In [1]: import numpy as np

In [2]: import numpy.linalg as la

In [3]: np.set_printoptions(precision=3, suppress=True, linewidth=120, floatmode="fixed")

In [4]: m1 = np.array([[8.0, 9.0, -15.0], [9.0, 8.0, -15.0], [-15.0, -15.0, 24.0]])

In [5]: ang = np.radians(60)

In [6]: Rm = np.eye(3)

In [7]: Rm[1, 1] = Rm[0, 0] = np.cos(ang)

In [8]: Rm[1, 0], Rm[0, 1] = -np.sin(ang), np.sin(ang)

In [9]: Rm
Out[9]: 
array([[ 0.500,  0.866,  0.000],
       [-0.866,  0.500,  0.000],
       [ 0.000,  0.000,  1.000]])

In [10]: B = m1 @ Rm.T

In [11]: round(float(la.det(Rm)), 3), np.trace(Rm)
Out[11]: (1.0, np.float64(2.0))

In [12]: la.svd(m1, compute_uv=False), la.svd(B, compute_uv=False)
Out[12]: (array([42.000,  1.000,  1.000]), array([42.000,  1.000,  1.000]))

In [13]: np.abs(B - m1).max(axis=0)
Out[13]: array([ 5.490, 20.490,  0.000])

In [14]: B = np.array([[3, 3, 2, -1],
    ...:     [3, -3, -2, 0],
    ...:     [-2, 1, -3, -3],
    ...:     [1, 2, -3, 2],
    ...:     [-3, -2, 3, 1]])

In [15]: C = np.array([[-9, 8, 8, -3, -4],
    ...:     [1, -3, -1, -9, -6],
    ...:     [6, -5, 8, -6, -2],
    ...:     [7, -9, -8, 4, 6]])

In [16]: rng = np.random.default_rng(28)

In [17]: arr = B @ C + 0.05 * rng.normal(size=(5, 5))

In [18]: arr
Out[18]: 
array([[-19.060,  14.007,  44.988, -52.026, -39.985],
       [-41.954,  42.999,  10.941,  30.020,   9.977],
       [-19.950,  22.983, -16.965,   2.942,  -9.914],
       [-11.040,  -1.029, -33.982,   5.117,   1.997],
       [ 50.011, -42.112,  -5.954,  12.985,  24.034]])

In [19]: np.round(la.norm(arr, 2) / la.norm(arr), 3)
Out[19]: np.float64(0.751)

In [20]: np.argsort(-la.norm(arr, axis=0).round(6), kind="stable")[:3]
Out[20]: array([0, 1, 3])

In [21]: la.cond(arr) > 100
Out[21]: np.True_

In [22]: x = np.array([1, -2, 0, -2, -3])

In [23]: h = np.maximum(arr @ x, 0)

In [24]: np.flatnonzero(h > 1e-9)
Out[24]: array([0, 4])

In [25]: np.maximum(arr @ x, 0) - np.maximum(-arr @ x, 0)
Out[25]: array([ 176.935, -217.924,  -42.057,  -25.207,   36.163])

In [26]: h
Out[26]: array([176.935,   0.000,   0.000,   0.000,  36.163])

In [27]: arr.T @ h
Out[27]: array([-1563.914,   955.363,  7744.723, -8735.713, -6205.682])

In [28]: data = np.load("data.npy")

In [29]: data
Out[29]: 
array([[ 6, 42, 54],
       [ 1,  7,  9],
       [ 8, 56, 72],
       [ 1,  7,  9]])

In [30]: def softmax(z):
    ...:     e = np.exp(z - z.max(axis=-1, keepdims=True))
    ...:     return e / e.sum(axis=-1, keepdims=True)
    ...: 

In [31]: np.round(softmax(10 * data[1]), 3) + 0
Out[31]: array([0.000, 0.000, 1.000])

In [32]: att = data @ data.T / np.sqrt(3)

In [33]: np.round(softmax(att), 3) + 0
Out[33]: 
array([[0.000, 0.000, 1.000, 0.000],
       [0.000, 0.000, 1.000, 0.000],
       [0.000, 0.000, 1.000, 0.000],
       [0.000, 0.000, 1.000, 0.000]])

In [34]: softmax(att).round(6).argmax(axis=1)
Out[34]: array([2, 2, 2, 2])

In [35]: B = np.array([[-2, 2], [-2, 0]])

In [36]: W0 = np.kron(np.eye(2, dtype=int), B)

In [37]: W0
Out[37]: 
array([[-2,  2,  0,  0],
       [-2,  0,  0,  0],
       [ 0,  0, -2,  2],
       [ 0,  0, -2,  0]])

In [38]: (la.matrix_power((W0 != 0) + (W0.T != 0) + np.eye(4), 4) > 0).astype(int)
Out[38]: 
array([[1, 1, 0, 0],
       [1, 1, 0, 0],
       [0, 0, 1, 1],
       [0, 0, 1, 1]])

In [39]: np.round(la.det(W0), 3)
Out[39]: np.float64(16.0)

In [40]: W0 @ W0
Out[40]: 
array([[ 0, -4,  0,  0],
       [ 4, -4,  0,  0],
       [ 0,  0,  0, -4],
       [ 0,  0,  4, -4]])

In [41]: np.flatnonzero(la.matrix_power((W0 != 0) + (W0.T != 0) + np.eye(4), 4)[2])
Out[41]: array([2, 3])

In [42]: M = np.load("w.npy")

In [43]: M
Out[43]: 
array([[0, 2, 0, 0, 0, 0],
       [3, 1, 0, 0, 0, 0],
       [2, 0, 0, 0, 0, 0],
       [0, 0, 0, 2, 0, 0],
       [0, 0, 3, 1, 0, 0],
       [0, 0, 2, 0, 0, 0],
       [0, 0, 0, 0, 0, 2],
       [0, 0, 0, 0, 3, 1],
       [0, 0, 0, 0, 2, 0]])

In [44]: hat = M @ la.solve(M.T @ M, M.T)

In [45]: np.allclose(hat @ hat, hat)
Out[45]: True

In [46]: hat = np.triu(np.array([[-3, -1, 0, 1, 2],
    ...:     [2, 1, -1, 1, -2],
    ...:     [1, -2, -1, 3, 1],
    ...:     [2, -2, 1, 3, 2],
    ...:     [-1, -1, 1, -2, -1]]), 1) + np.eye(5)

In [47]: B = hat @ arr @ la.inv(hat)

In [48]: round(la.det(B), 3)
Out[48]: np.float64(-40622.27)

In [49]: K = np.loadtxt("a.csv", delimiter=",")

In [50]: K
Out[50]: 
array([[4.000, 4.000, 0.000, 0.000, 0.000],
       [4.000, 7.000, 4.000, 0.000, 0.000],
       [0.000, 4.000, 7.000, 4.000, 0.000],
       [0.000, 0.000, 4.000, 4.000, 4.000],
       [0.000, 0.000, 0.000, 4.000, 0.000]])

In [51]: # equal to its transpose

In [52]: w, V = la.eig(K)

In [53]: round(np.prod(w), 3)
Out[53]: np.float64(-320.0)

In [54]: B = la.inv(K)

In [55]: np.round(la.inv(B), 3) + 0
Out[55]: 
array([[4.000, 4.000, 0.000, 0.000, 0.000],
       [4.000, 7.000, 4.000, 0.000, 0.000],
       [0.000, 4.000, 7.000, 4.000, 0.000],
       [0.000, 0.000, 4.000, 4.000, 4.000],
       [0.000, 0.000, 0.000, 4.000, 0.000]])

In [56]: U, sig, VT = la.svd(K, full_matrices=False)

In [57]: sig
Out[57]: array([12.937,  8.177,  3.742,  3.115,  0.259])

In [58]: np.round(U.T @ K @ VT.T, 3) + 0
Out[58]: 
array([[12.937,  0.000,  0.000,  0.000,  0.000],
       [ 0.000,  8.177,  0.000,  0.000,  0.000],
       [ 0.000,  0.000,  3.742,  0.000,  0.000],
       [ 0.000,  0.000,  0.000,  3.115,  0.000],
       [ 0.000,  0.000,  0.000,  0.000,  0.259]])

In [59]: np.cumsum(sig ** 2) / np.sum(sig ** 2)
Out[59]: array([0.649, 0.908, 0.962, 1.000, 1.000])

In [60]: w, V = la.eigh(K)

In [61]: x = np.array([0, -3, 0, 0, 2])

In [62]: np.abs(K).sum(axis=1).max(), round(np.abs(w).max(), 3)
Out[62]: (np.float64(15.0), np.float64(12.937))

In [63]: la.eigvalsh(K[1:, 1:])
Out[63]: array([-3.080,  2.081,  6.696, 12.303])

In [64]: x = np.array([0, 0, -1, 0, 1])

In [65]: h = np.maximum(K @ x, 0)

In [66]: np.tanh(K @ x)
Out[66]: array([ 0.000, -0.999, -1.000,  0.000,  0.000])

In [67]: K.T @ h
Out[67]: array([0.000, 0.000, 0.000, 0.000, 0.000])

In [68]: np.flatnonzero(h > 1e-9)
Out[68]: array([], dtype=int64)

In [69]: np.maximum(K @ x, 0) - np.maximum(-K @ x, 0)
Out[69]: array([ 0.000, -4.000, -7.000,  0.000,  0.000])

In [70]: np.maximum(K @ (3 * x), 0)
Out[70]: array([0.000, 0.000, 0.000, 0.000, 0.000])

In [71]: B = np.array([[7], [4], [1], [6]])

In [72]: C = np.array([[-2, -1, -3]])

In [73]: A = B @ C

In [74]: A
Out[74]: 
array([[-14,  -7, -21],
       [ -8,  -4, -12],
       [ -2,  -1,  -3],
       [-12,  -6, -18]])

In [75]: np.argsort(-la.norm(A, axis=0).round(6), kind="stable")[:3]
Out[75]: array([2, 0, 1])

In [76]: la.cond(A) > 100
Out[76]: np.True_

In [77]: np.round(la.norm(A, 2) / la.norm(A), 3)
Out[77]: np.float64(1.0)

In [78]: la.matrix_rank(A, rtol=0.1)
Out[78]: np.int64(1)

In [79]: [round(float(x), 3) for x in la.svd(A, compute_uv=False)[:3]]
Out[79]: [37.789, 0.0, 0.0]

In [80]: E = np.loadtxt("layer7.csv", delimiter=",")

In [81]: E
Out[81]: 
array([[ 0.000, -1.000,  0.000],
       [ 0.000,  0.000,  5.000],
       [ 1.000,  0.000,  0.000]])

In [82]: B = np.array([[7, -1], [2, -4]])

In [83]: C = np.kron(B, E)

In [84]: la.matrix_rank(C)
Out[84]: np.int64(6)

In [85]: np.round(la.norm(C, 2), 3), round(float(la.norm(B, 2) * la.norm(E, 2)), 3)
Out[85]: (np.float64(38.22), 38.22)
